$ ipython --no-banner

In [1]: import numpy as np

In [2]: np.set_printoptions(precision=3, suppress=True, linewidth=120)

In [3]: A2 = np.array([[6, 4, 3, 2, 3],
   ...:     [0, 3, 3, 5, 3],
   ...:     [5, 9, 3, 0, 2],
   ...:     [8, 0, 8, 0, 3],
   ...:     [4, 5, 2, 7, 0]])

In [4]: Z = np.array([[1]])

In [5]: J = np.block([[A2, np.zeros((5, 1))], [np.zeros((1, 5)), Z]])

In [6]: J
Out[6]: 
array([[6., 4., 3., 2., 3., 0.],
       [0., 3., 3., 5., 3., 0.],
       [5., 9., 3., 0., 2., 0.],
       [8., 0., 8., 0., 3., 0.],
       [4., 5., 2., 7., 0., 0.],
       [0., 0., 0., 0., 0., 1.]])

In [7]: # 2 blocks once reordered

In [8]: vec = np.array([9, 9, 5, 1, 9, 8])

In [9]: target = J @ vec

In [10]: target
Out[10]: array([134.,  74., 159., 139.,  98.,   8.])

In [11]: np.linalg.solve(J, target + J[:, 5])
Out[11]: array([9., 9., 5., 1., 9., 9.])

In [12]: np.linalg.solve(J, target)
Out[12]: array([9., 9., 5., 1., 9., 8.])

In [13]: u = np.array([0, 1, 2, 2, 1, 2])

In [14]: A2 = J + np.outer(u, np.eye(6)[5])

In [15]: A2
Out[15]: 
array([[6., 4., 3., 2., 3., 0.],
       [0., 3., 3., 5., 3., 1.],
       [5., 9., 3., 0., 2., 2.],
       [8., 0., 8., 0., 3., 2.],
       [4., 5., 2., 7., 0., 1.],
       [0., 0., 0., 0., 0., 3.]])

In [16]: np.linalg.matrix_rank(np.linalg.inv(A2) - np.linalg.inv(J), tol=1e-8)
Out[16]: np.int64(1)
